>>> import numpy as np
>>> import numpy.linalg as la
>>> np.set_printoptions(precision=2, suppress=True, linewidth=200, floatmode="fixed")
>>> def rnd(a):
...     return np.round(a, 2) + 0
... 
>>> m1 = np.load("dump.npy")
>>> m1
array([[ 0,  1,  0,  1,  0, -1],
       [-1,  0,  0,  0, -2, -2],
       [ 0,  0,  0,  2,  2, -1],
       [-1,  0, -2,  0,  2, -1],
       [ 0,  2, -2, -2,  0, -1],
       [ 1,  2,  1,  1,  1,  0]])
>>> r0, v = m1[4], m1[0]
>>> r0 @ v
np.int64(1)
>>> r0 @ r0
np.int64(13)
>>> pr = (r0 @ v) / (r0 @ r0) * r0
>>> rnd(v - pr)
array([ 0.00,  0.85,  0.15,  1.15,  0.00, -0.92])
>>> rnd(la.norm(r0 + v) ** 2 + la.norm(r0 - v) ** 2)
np.float64(32.0)
>>> rng = np.random.default_rng(595)
>>> labels = rng.integers(0, 3, 3)
>>> mat = np.array([[-4, 5, -3], [-5, -2, 2], [5, 3, -1]]) * (labels[:, None] == labels)
>>> mat
array([[-4,  0,  0],
       [ 0, -2,  2],
       [ 0,  3, -1]])
>>> # splits into 2 blocks
>>> print(np.allclose(mat, mat.T))
False
>>> rnd(la.det(mat))
np.float64(16.0)
>>> print(np.flatnonzero(la.matrix_power((mat != 0) + (mat.T != 0) + np.eye(3), 3)[1]))
[1 2]
>>> rnd(np.sort(la.eigvals(mat).real))
array([-4.00, -4.00,  1.00])
>>> evals, vecs = la.eig(mat)
>>> rnd(np.sort(la.eigvals(la.inv(mat))))
array([-0.25, -0.25,  1.00])
>>> evals
array([ 1.00, -4.00, -4.00])
>>> print(mat @ vecs[:, 0] - evals[0] * vecs[:, 0])
[0.00 0.00 0.00]
>>> rnd(np.sort(la.eigvals(mat.T)))
array([-4.00, -4.00,  1.00])
>>> print(np.prod(evals))
16.0
>>> E = np.loadtxt("block15.csv", delimiter=",")
>>> E
array([[4.00, 1.00, 0.00, 0.00, 0.00, 0.00],
       [0.00, 4.00, 1.00, 0.00, 0.00, 0.00],
       [0.00, 0.00, 4.00, 1.00, 0.00, 0.00],
       [0.00, 0.00, 0.00, 4.00, 1.00, 0.00],
       [0.00, 0.00, 0.00, 0.00, 4.00, 1.00],
       [0.00, 0.00, 0.00, 0.00, 0.00, 4.00]])
>>> # triangular: eigenvalues sit on the diagonal
>>> w1 = np.array([[-1, 3], [-2, 1], [-2, 1], [2, -3], [-1, 1], [3, -3]])
>>> b = np.array([-1, 1])
>>> act = np.maximum(E @ w1 + b, 0)
>>> (act > 0).astype(int)
array([[0, 1],
       [0, 1],
       [0, 1],
       [1, 0],
       [0, 1],
       [1, 0]])
>>> print(rnd((act > 0).mean(axis=0)))
[0.33 0.67]
>>> cent = np.array([[6, 6, 6], [3, 6, 6]])
>>> (act @ cent).round(6).argmax(axis=1)
array([1, 1, 1, 0, 1, 0])
>>> print(act @ cent)
[[42.00 84.00 84.00]
 [18.00 36.00 36.00]
 [ 6.00 12.00 12.00]
 [36.00 36.00 36.00]
 [ 6.00 12.00 12.00]
 [66.00 66.00 66.00]]
>>> E @ E
array([[16.00,  8.00,  1.00,  0.00,  0.00,  0.00],
       [ 0.00, 16.00,  8.00,  1.00,  0.00,  0.00],
       [ 0.00,  0.00, 16.00,  8.00,  1.00,  0.00],
       [ 0.00,  0.00,  0.00, 16.00,  8.00,  1.00],
       [ 0.00,  0.00,  0.00,  0.00, 16.00,  8.00],
       [ 0.00,  0.00,  0.00,  0.00,  0.00, 16.00]])
>>> np.prod(np.diag(E)), rnd(la.det(E))
(np.float64(4096.0), np.float64(4096.0))
>>> la.matrix_rank(E - E[0, 0] * np.eye(6))
np.int64(5)
>>> labels = rng.permutation(6)
>>> labels
array([1, 0, 4, 5, 2, 3])
>>> other = E[labels][:, labels]
>>> rnd(la.det(other)), rnd(la.det(E[labels]))
(np.float64(4096.0), np.float64(-4096.0))
>>> arr = np.triu(rng.random((5, 5)) < 0.5, 1).astype(int)
>>> arr = arr + arr.T
>>> arr
array([[0, 0, 0, 1, 1],
       [0, 0, 1, 0, 0],
       [0, 1, 0, 1, 0],
       [1, 0, 1, 0, 0],
       [1, 0, 0, 0, 0]])
>>> # symmetric
>>> np.trace(arr @ arr @ arr) // 6
np.int64(0)
>>> print(np.argwhere(np.triu(arr)))
[[0 3]
 [0 4]
 [1 2]
 [2 3]]
>>> print(arr.sum(axis=0))
[2 1 2 2 1]
>>> low = np.diag(arr.sum(axis=1)) - arr
>>> la.matrix_rank(low)
np.int64(4)
>>> low @ np.ones(5)
array([0.00, 0.00, 0.00, 0.00, 0.00])
>>> (la.eigvalsh(low) < 1e-8).sum()
np.int64(1)
>>> proj = np.triu(np.array([[2, 1, 2, 2, 2],
...     [1, 1, 0, 2, 0],
...     [2, 2, 1, 2, 2],
...     [0, 2, 1, 1, 1],
...     [1, 0, 1, 2, 0]]), 1) + np.eye(5)
>>> other = proj @ arr @ la.inv(proj)
>>> print(other)
[[ 4.00 -2.00 -5.00  9.00 -6.00]
 [ 2.00 -2.00 -1.00  2.00 -4.00]
 [ 4.00 -3.00 -6.00 11.00 -7.00]
 [ 2.00 -2.00 -3.00  6.00 -4.00]
 [ 1.00 -1.00 -2.00  4.00 -2.00]]
>>> rnd(la.det(other))
np.float64(0.0)
>>> K = np.loadtxt("layer9.csv", delimiter=",")
>>> K
array([[1.00, 1.00, 0.00, 3.00, 2.00, 2.00],
       [0.00, 2.00, 0.00, 1.00, 3.00, 2.00],
       [0.00, 1.00, 2.00, 3.00, 0.00, 1.00],
       [1.00, 1.00, 0.00, 3.00, 2.00, 2.00]])
>>> rnd(la.norm(K, 2) / la.norm(K))
np.float64(0.91)
>>> print([round(float(x), 2) for x in la.svd(K, compute_uv=False)[:3]])
[7.68, 3.06, 1.65]
>>> print(rnd(la.norm(K, axis=1)))
[4.36 4.24 3.87 4.36]
>>> rnd(la.norm(K, axis=0))
array([1.41, 2.65, 2.00, 5.29, 4.12, 3.61])
>>> print(rnd(la.norm(K[3] - K[0])))
0.0
>>> U, sv, vt = la.svd(K)
>>> rnd(sv)
array([7.68, 3.06, 1.65, 0.00])
>>> other = U[:, :3] @ np.diag(sv[:3]) @ vt[:3]
>>> rnd(np.abs(K - other).max())
np.float64(0.0)
>>> rnd(la.norm(K - other, 2)), rnd(sv[3])
(np.float64(0.0), np.float64(0.0))
>>> X = np.load("run16.npy")
>>> X
array([[-4, -4,  7,  0,  3,  7,  2],
       [ 6, -9,  6,  8, -4, -4, -3],
       [-3,  4, -3, -5,  4,  3,  3],
       [-5,  0,  4,  8,  8,  8, -1],
       [-4, -4,  7,  0,  3,  7,  2]])
>>> rank = la.matrix_rank(X)
>>> rank
np.int64(4)
>>> null = la.svd(X)[2][rank:].T
>>> print(la.matrix_rank(X.T @ X), la.matrix_rank(X @ X.T))
4 4
>>> print([int(la.matrix_rank(X[:, :j + 1])) for j in range(7)])
[1, 2, 3, 4, 4, 4, 4]
>>> rnd(np.abs(la.eigvals(m1)).max())
np.float64(4.14)
>>> np.allclose(m1, m1.T)
False
>>> (m1 - m1.T) / 2
array([[ 0.00,  1.00,  0.00,  1.00,  0.00, -1.00],
       [-1.00,  0.00,  0.00,  0.00, -2.00, -2.00],
       [ 0.00,  0.00,  0.00,  2.00,  2.00, -1.00],
       [-1.00,  0.00, -2.00,  0.00,  2.00, -1.00],
       [ 0.00,  2.00, -2.00, -2.00,  0.00, -1.00],
       [ 1.00,  2.00,  1.00,  1.00,  1.00,  0.00]])
